% ipython --no-banner

In [1]: import numpy as np

In [2]: np.set_printoptions(precision=3, suppress=True, linewidth=200)

In [3]: rd = lambda a: np.round(a, 3) + 0

In [4]: X = np.load("sample8.npy")

In [5]: X
Out[5]: 
array([[-0.1  ,  1.1  , -1.9  ],
       [ 0.7  , -0.6  ,  0.9  ],
       [ 0.3  ,  0.9  , -0.6  ],
       [-0.068,  0.991, -1.886],
       [ 2.   ,  1.4  ,  0.   ]])

In [6]: gram = X.T @ X

In [7]: rd(np.trace(gram)), rd((X ** 2).sum())
Out[7]: (np.float64(18.254), np.float64(18.254))

In [8]: print(rd(np.linalg.svd(X, compute_uv=False) ** 2))
[12.194  5.864  0.195]

In [9]: rd(np.diag(gram))
Out[9]: array([4.595, 5.322, 8.337])

In [10]: print(np.linalg.matrix_rank(gram))
3

In [11]: np.allclose(gram, gram.T)
Out[11]: True

In [12]: O, vecs = np.linalg.qr(X[:, :1])[0], np.linalg.qr(X[:, 1:])[0]

In [13]: sigma = np.linalg.svd(O.T @ vecs, compute_uv=False)

In [14]: print(rd(np.degrees(np.arccos(sigma.clip(0, 1)))))
[23.57]

In [15]: rd(sigma)
Out[15]: array([0.917])

In [16]: rd(np.linalg.norm(X[1] - X[2]))
Out[16]: np.float64(2.159)

In [17]: rd(np.linalg.norm(X, 2))
Out[17]: np.float64(3.492)

In [18]: print(np.linalg.norm(X, axis=1).argmax())
4

In [19]: print(rd(X[1] @ X[2]))
-0.87

In [20]: print(rd(np.linalg.norm(X, axis=0)))
[2.144 2.307 2.887]

In [21]: rd(np.linalg.norm(X, axis=1))
Out[21]: array([2.198, 1.288, 1.122, 2.132, 2.441])

In [22]: Y = np.c_[X[:, :2] @ np.array([[-2, -2], [2, -1]]), np.array([-2, -2, 1, -2, 0])]

In [23]: rd(Y)
Out[23]: 
array([[ 2.4  , -0.9  , -2.   ],
       [-2.6  , -0.8  , -2.   ],
       [ 1.2  , -1.5  ,  1.   ],
       [ 2.118, -0.855, -2.   ],
       [-1.2  , -5.4  ,  0.   ]])

In [24]: rd(np.linalg.norm(Y - X @ np.linalg.lstsq(X, Y)[0], axis=0))
Out[24]: array([0.   , 0.   , 0.446])

In [25]: print(np.linalg.matrix_rank(Y))
3

In [26]: rd(np.linalg.lstsq(X, Y[:, 0])[0])
Out[26]: array([-2.,  2.,  0.])

In [27]: rd(np.linalg.norm(np.linalg.qr(X)[0].T @ Y, axis=0) ** 2 / ((Y ** 2).sum(axis=0) + 1e-12))
Out[27]: array([1.   , 1.   , 0.985])

In [28]: t3 = np.stack([X, 3 * X, X[::-1]])

In [29]: t3.shape
Out[29]: (3, 5, 3)

In [30]: rd(t3.sum(axis=0))
Out[30]: 
array([[ 1.6  ,  5.8  , -7.6  ],
       [ 2.732, -1.409,  1.714],
       [ 1.5  ,  4.5  , -3.   ],
       [ 0.428,  3.364, -6.644],
       [ 7.9  ,  6.7  , -1.9  ]])

In [31]: print(rd(np.linalg.norm(t3, axis=(1, 2))))
[ 4.272 12.817  4.272]

In [32]: np.linalg.matrix_rank(t3.reshape(3, -1))
Out[32]: np.int64(2)

In [33]: Y = np.array([[2, 3, 1, 2, -1, 3],
    ...:     [1, 1, 3, 2, -1, -2],
    ...:     [-3, -1, -1, 1, -2, 0],
    ...:     [0, -1, 3, -1, 3, -2]])

In [34]: W0 = Y.T @ Y

In [35]: W0
Out[35]: 
array([[14, 10,  8,  3,  3,  4],
       [10, 12,  4,  8, -5,  9],
       [ 8,  4, 20,  4,  7, -9],
       [ 3,  8,  4, 10, -9,  4],
       [ 3, -5,  7, -9, 15, -7],
       [ 4,  9, -9,  4, -7, 17]])

In [36]: # symmetric, so the eigenvalues are real

In [37]: x = np.array([1, -8, -6, -3, -6, 3])

In [38]: np.sign((W0 @ x).round(6))
Out[38]: array([-1, -1, -1, -1, -1,  1])

In [39]: W0 @ x
Out[39]: array([-129,  -77, -225,  -49,  -83,   67])

In [40]: W0 * x
Out[40]: 
array([[  14,  -80,  -48,   -9,  -18,   12],
       [  10,  -96,  -24,  -24,   30,   27],
       [   8,  -32, -120,  -12,  -42,  -27],
       [   3,  -64,  -24,  -30,   54,   12],
       [   3,   40,  -42,   27,  -90,  -21],
       [   4,  -72,   54,  -12,   42,   51]])

In [41]: W0 @ np.ones(6)
Out[41]: array([42., 38., 34., 20.,  4., 18.])

In [42]: (W0 * x).sum(axis=1)
Out[42]: array([-129,  -77, -225,  -49,  -83,   67])

In [43]: gram = W0.T @ W0

In [44]: print(np.trace(gram), (W0 ** 2).sum())
2706 2706

In [45]: gram
Out[45]: 
array([[ 394,  337,  309,  173,   38,  133],
       [ 337,  430,  124,  303, -212,  332],
       [ 309,  124,  626,   77,  276, -298],
       [ 173,  303,   77,  286, -256,  219],
       [  38, -212,  276, -256,  438, -356],
       [ 133,  332, -298,  219, -356,  532]])

In [46]: feats = np.loadtxt("run7.csv", delimiter=",")

In [47]: feats
Out[47]: 
array([[0., 0., 0., 1., 0., 0.],
       [0., 0., 0., 1., 0., 1.],
       [0., 0., 0., 1., 0., 0.],
       [1., 1., 1., 0., 1., 0.],
       [0., 0., 0., 1., 0., 1.],
       [0., 1., 0., 0., 1., 0.]])

In [48]: np.unique(feats.round(6), axis=0).shape
Out[48]: (4, 6)

In [49]: rd(np.trace(np.linalg.pinv(feats) @ feats))
Out[49]: np.float64(4.0)
